$ ipython --no-banner

In [1]: import numpy as np

In [2]: import numpy.linalg as la

In [3]: np.set_printoptions(suppress=True, linewidth=120)

In [4]: A = np.load("test14.npy")

In [5]: A
Out[5]: 
array([[-1.,  0.,  0.],
       [ 0.,  1.,  0.],
       [ 0.,  0., -1.]])

In [6]: Q, V = la.qr(A[:, :2])[0], la.qr(A[:, 2:])[0]

In [7]: sv = la.svd(Q.T @ V, compute_uv=False)

In [8]: sv
Out[8]: array([0.])

In [9]: round(la.norm(Q @ Q.T - V @ V.T, 2), 2)
Out[9]: np.float64(1.0)

In [10]: np.round(np.sort(la.eigvals(A)), 2)
Out[10]: array([-1., -1.,  1.])

In [11]: np.prod(np.diag(A)), np.round(la.det(A), 2)
Out[11]: (np.float64(1.0), np.float64(1.0))

In [12]: la.matrix_rank(A - A[0, 0] * np.eye(3))
Out[12]: np.int64(1)

In [13]: [int(la.matrix_rank(la.matrix_power(A, p))) for p in range(1, 4)]
Out[13]: [3, 3, 3]

In [14]: A[:, 1] @ A[:, 0]
Out[14]: np.float64(0.0)

In [15]: mat = np.array([[-2, 0, 1],
    ...:     [0, 0, 0],
    ...:     [0, 0, 0],
    ...:     [-2, 0, 1],
    ...:     [0, 0, 0],
    ...:     [-2, 0, 1],
    ...:     [-2, 0, 1],
    ...:     [-2, 0, 1],
    ...:     [0, 0, 0],
    ...:     [2, 2, -1],
    ...:     [0, 0, 0],
    ...:     [-2, 0, 1],
    ...:     [1, 4, -1],
    ...:     [2, 2, -1],
    ...:     [0, 0, 0],
    ...:     [0, 0, 0],
    ...:     [-1, 2, 0],
    ...:     [0, 0, 0]])

In [16]: vec = np.array([-1, 0, 1])

In [17]: rhs = mat @ vec

In [18]: np.round(la.lstsq(mat, rhs)[0], 2) + 0
Out[18]: array([-1.,  0.,  1.])

In [19]: rhs
Out[19]: array([ 3,  0,  0,  3,  0,  3,  3,  3,  0, -3,  0,  3, -2, -3,  0,  0,  1,  0])

In [20]: np.round(la.pinv(mat) @ mat, 2) + 0
Out[20]: 
array([[1., 0., 0.],
       [0., 1., 0.],
       [0., 0., 1.]])

In [21]: rng = np.random.default_rng(3251)

In [22]: rhs = rhs + 0.02 * rng.normal(size=18)

In [23]: rhs.round(2) + 0
Out[23]: 
array([ 3.02,  0.02,  0.03,  2.98,  0.  ,  2.98,  3.  ,  3.04,  0.  , -3.  ,  0.01,  2.98, -2.03, -3.02,  0.01,  0.01,
        0.99,  0.  ])

In [24]: c, *_ = la.lstsq(mat, rhs)

In [25]: [round(float(la.norm(la.solve(mat.T @ mat + lam * np.eye(3), mat.T @ rhs))), 2) for lam in (0, 1, 10, 100)]
Out[25]: [1.42, 1.3, 1.07, 0.41]
